In [1]: import numpy as np

In [2]: np.set_printoptions(precision=2, suppress=True, linewidth=100)

In [3]: mat = np.load("a.npy")

In [4]: mat
Out[4]: 
array([[-0.7, -1. ,  0. , -2. ,  3. ],
       [ 0. ,  1.3,  0. ,  3. ,  2. ],
       [-2. ,  2. ,  2.3,  1. ,  2. ],
       [-2. ,  1. ,  1. ,  3.3,  1. ],
       [-1. , -1. ,  0. , -2. ,  3.3]])

In [5]: U, s, Vt = np.linalg.svd(mat)

In [6]: s
Out[6]: array([6.44, 5.76, 2.42, 1.34, 0.08])

In [7]: np.argmax(s[:-1] / (s[1:] + 1e-6)) + 1
Out[7]: np.int64(4)

In [8]: B = U[:, :4] @ np.diag(s[:4]) @ Vt[:4]

In [9]: np.round(np.abs(mat - B).max(), 2)
Out[9]: np.float64(0.04)

In [10]: round(np.linalg.norm(mat - B) / np.linalg.norm(mat), 2)
Out[10]: np.float64(0.01)

In [11]: print(round(float(np.linalg.norm(mat - B, 2)), 2), round(s[4], 2))
0.08 0.08

In [12]: U, s, Vt = np.linalg.svd(mat, full_matrices=False)

In [13]: np.abs(Vt[0])
Out[13]: array([0.38, 0.38, 0.31, 0.64, 0.45])

In [14]: round(float(np.sqrt((s ** 2).sum())), 2), round(np.linalg.norm(mat), 2)
Out[14]: (9.07, np.float64(9.07))

In [15]: print(np.round(U.T @ U, 2) + 0)
[[1. 0. 0. 0. 0.]
 [0. 1. 0. 0. 0.]
 [0. 0. 1. 0. 0.]
 [0. 0. 0. 1. 0.]
 [0. 0. 0. 0. 1.]]

In [16]: np.abs(np.linalg.svd(mat)[2][-1])
Out[16]: array([0.42, 0.54, 0.7 , 0.19, 0.06])

In [17]: np.argsort(-np.linalg.norm(mat, axis=0).round(6), kind="stable")[:3]
Out[17]: array([3, 4, 0])

In [18]: np.linalg.matrix_rank(mat, rtol=0.1)
Out[18]: np.int64(4)

In [19]: [round(float(x), 2) for x in np.linalg.svd(mat, compute_uv=False)[:3]]
Out[19]: [6.44, 5.76, 2.42]

In [20]: round(float(np.linalg.norm(mat, 2) / np.linalg.norm(mat)), 2)
Out[20]: 0.71

In [21]: K = np.loadtxt("m.csv", delimiter=",")

In [22]: K
Out[22]: 
array([[-2.,  0.,  0.,  0.,  0.,  0.,  0.,  0.],
       [ 0., -1.,  0.,  0.,  0.,  0.,  0.,  0.],
       [ 0.,  0., -2.,  0.,  0.,  0.,  0.,  0.],
       [ 0.,  0.,  0., -2.,  0.,  0.,  0.,  0.],
       [ 0.,  0.,  0.,  0., -2.,  0.,  0.,  0.],
       [ 0.,  0.,  0.,  0.,  0.,  0.,  0.,  0.],
       [ 0.,  0.,  0.,  0.,  0.,  0., -1.,  0.],
       [ 0.,  0.,  0.,  0.,  0.,  0.,  0., -3.]])

In [23]: x = np.array([5, 0, -3, -5, -5, -4, -5, 3])

In [24]: print(np.sign((K @ x).round(6)))
[-1.  0.  1.  1.  1.  0.  1. -1.]

In [25]: K * x
Out[25]: 
array([[-10.,   0.,  -0.,  -0.,  -0.,  -0.,  -0.,   0.],
       [  0.,  -0.,  -0.,  -0.,  -0.,  -0.,  -0.,   0.],
       [  0.,   0.,   6.,  -0.,  -0.,  -0.,  -0.,   0.],
       [  0.,   0.,  -0.,  10.,  -0.,  -0.,  -0.,   0.],
       [  0.,   0.,  -0.,  -0.,  10.,  -0.,  -0.,   0.],
       [  0.,   0.,  -0.,  -0.,  -0.,  -0.,  -0.,   0.],
       [  0.,   0.,  -0.,  -0.,  -0.,  -0.,   5.,   0.],
       [  0.,   0.,  -0.,  -0.,  -0.,  -0.,  -0.,  -9.]])

In [26]: K @ K
Out[26]: 
array([[4., 0., 0., 0., 0., 0., 0., 0.],
       [0., 1., 0., 0., 0., 0., 0., 0.],
       [0., 0., 4., 0., 0., 0., 0., 0.],
       [0., 0., 0., 4., 0., 0., 0., 0.],
       [0., 0., 0., 0., 4., 0., 0., 0.],
       [0., 0., 0., 0., 0., 0., 0., 0.],
       [0., 0., 0., 0., 0., 0., 1., 0.],
       [0., 0., 0., 0., 0., 0., 0., 9.]])

In [27]: np.sort(np.linalg.eigvals(K))
Out[27]: array([-3., -2., -2., -2., -2., -1., -1.,  0.])

In [28]: J = np.loadtxt("test13.csv", delimiter=",")

In [29]: J
Out[29]: 
array([[-1.5,  0.1, -0.8,  0. , -0.7, -0.6,  0.7, -0.8],
       [-0.6, -1.3, -1.4,  0.2, -0.6, -0.7,  0.6, -1.3],
       [ 0. ,  0.7, -0.4,  0.8,  0.4,  0.4, -0.8, -0.4],
       [ 0.1,  1.2, -1. , -0.4, -0.1,  1.1,  0.1,  0. ],
       [ 1.5, -1.4,  2. ,  0.4, -1.6, -0.2, -1.1,  0.5],
       [ 0.3, -0.6,  1.2, -0.1, -1.2, -0.4, -0.7, -1.3],
       [ 0.5, -1.7, -1.1,  0.7,  0.5, -0.9, -0.2, -0.6],
       [-0.7,  0. ,  0.7,  0.2, -1.7, -0.2,  0.3, -0.9],
       [ 0. ,  1.3, -0.2, -1. ,  0.3, -0.9,  0.7, -0.3],
       [-1.9, -1.3,  0. , -0.2, -0.6,  1. ,  1.4,  0.1],
       [-0.9, -0.5,  0.5, -0.4, -1. ,  0.3, -0.1, -1.1],
       [-0.3, -0.8, -0.1,  0.2, -0.1,  0.3,  0.2, -0.3]])

In [30]: q, vecs = np.linalg.qr(J[:, :7])[0], np.linalg.qr(J[:, 7:])[0]

In [31]: s = np.linalg.svd(q.T @ vecs, compute_uv=False)

In [32]: s
Out[32]: array([0.92])

In [33]: (s > 0.9).sum()
Out[33]: np.int64(1)

In [34]: np.degrees(np.arccos(s.clip(0, 1)))
Out[34]: array([22.76])

In [35]: round(float(np.linalg.norm(q @ q.T - vecs @ vecs.T, 2)), 2)
Out[35]: 1.0

In [36]: r0 = np.array([2, 2, 1])

In [37]: np.convolve(J[0], r0)
Out[37]: array([-3. , -2.8, -2.9, -1.5, -2.2, -2.6, -0.5, -0.8, -0.9, -0.8])

In [38]: B = np.c_[J[:, :1] @ np.array([[-6]]), np.array([-5, 1, -2, 1, 1, -1, -1, -2, -5, -2, -3, 3])]

In [39]: print(B)
[[ 9.  -5. ]
 [ 3.6  1. ]
 [ 0.  -2. ]
 [-0.6  1. ]
 [-9.   1. ]
 [-1.8 -1. ]
 [-3.  -1. ]
 [ 4.2 -2. ]
 [ 0.  -5. ]
 [11.4 -2. ]
 [ 5.4 -3. ]
 [ 1.8  3. ]]

In [40]: np.round(np.linalg.norm(B - J @ np.linalg.lstsq(J, B)[0], axis=0), 2) + 0
Out[40]: array([0.  , 5.46])

In [41]: x = np.array([-2, -1])

In [42]: rhs = B @ x

In [43]: rhs
Out[43]: array([-13. ,  -8.2,   2. ,   0.2,  17. ,   4.6,   7. ,  -6.4,   5. , -20.8,  -7.8,  -6.6])

In [44]: np.linalg.solve(B.T @ B, B.T @ rhs)
Out[44]: array([-2., -1.])

In [45]: rng = np.random.default_rng(6120)

In [46]: rhs = rhs + 0.3 * rng.normal(size=12)

In [47]: rhs
Out[47]: 
array([-12.57,  -8.65,   2.35,  -0.14,  17.38,   4.51,   7.45,  -6.  ,   5.54, -21.41,  -7.66,
        -7.11])

In [48]: beta, *_ = np.linalg.lstsq(B, rhs)

In [49]: [round(float(np.linalg.norm(np.linalg.solve(B.T @ B + lam * np.eye(2), B.T @ rhs))), 2) for lam in (0, 1, 10, 100)]
Out[49]: [2.36, 2.33, 2.16, 1.46]

In [50]: round(np.linalg.norm(rhs - B @ beta), 2)
Out[50]: np.float64(0.68)

In [51]: np.round(B.T @ (rhs - B @ beta), 2) + 0
Out[51]: array([0., 0.])

In [52]: feats = np.loadtxt("sample2.csv", delimiter=",")

In [53]: feats
Out[53]: 
array([[-3.,  2.,  2.,  0.,  3.,  1.,  0.,  0.,  0.,  0.,  0.,  0.,  0.],
       [ 2., -2., -1.,  1., -3.,  2.,  0.,  0.,  0.,  0.,  0.,  0.,  0.],
       [-2., -1.,  1.,  1.,  3., -3.,  0.,  0.,  0.,  0.,  0.,  0.,  0.],
       [-1.,  3., -1., -3.,  2.,  3.,  0.,  0.,  0.,  0.,  0.,  0.,  0.],
       [ 1., -2., -1.,  2.,  2., -2.,  0.,  0.,  0.,  0.,  0.,  0.,  0.],
       [ 2., -1., -3.,  2., -3., -1.,  0.,  0.,  0.,  0.,  0.,  0.,  0.],
       [ 0.,  0.,  0.,  0.,  0.,  0.,  2., -1., -2., -1.,  2., -3.,  1.],
       [ 0.,  0.,  0.,  0.,  0.,  0., -3., -2.,  1.,  2., -3., -2.,  3.],
       [ 0.,  0.,  0.,  0.,  0.,  0., -2.,  1.,  2.,  3., -3.,  3.,  2.],
       [ 0.,  0.,  0.,  0.,  0.,  0., -2., -1.,  3., -2., -3., -3.,  1.],
       [ 0.,  0.,  0.,  0.,  0.,  0.,  1., -1., -1., -1.,  2.,  2., -2.],
       [ 0.,  0.,  0.,  0.,  0.,  0.,  0., -1., -2.,  2.,  3.,  2., -2.],
       [ 0.,  0.,  0.,  0.,  0.,  0.,  1., -2.,  0., -1.,  0.,  0., -1.]])

In [54]: B = np.array([[0, 4, 2],
    ...:     [2, 3, 7],
    ...:     [1, 7, 6],
    ...:     [7, 8, 6],
    ...:     [1, 5, 2],
    ...:     [9, 4, 6],
    ...:     [1, 4, 5],
    ...:     [6, 1, 4]])

In [55]: np.vstack([J, B.T]).shape
Out[55]: (15, 8)

In [56]: np.linalg.matrix_rank(J @ B)
Out[56]: np.int64(3)

In [57]: np.einsum("ij,ij->i", J, J)
Out[57]: array([ 4.88,  6.95,  2.41,  3.84, 12.43,  5.68,  6.3 ,  4.85,  4.21,  8.67,  3.78,  1.01])

In [58]: np.linalg.matrix_rank(np.vstack([J, B.T]))
Out[58]: np.int64(8)

In [59]: np.einsum("ij->j", J)
Out[59]: array([-3.5, -4.3, -0.6,  0.4, -6.4, -0.8,  1.1, -6.4])
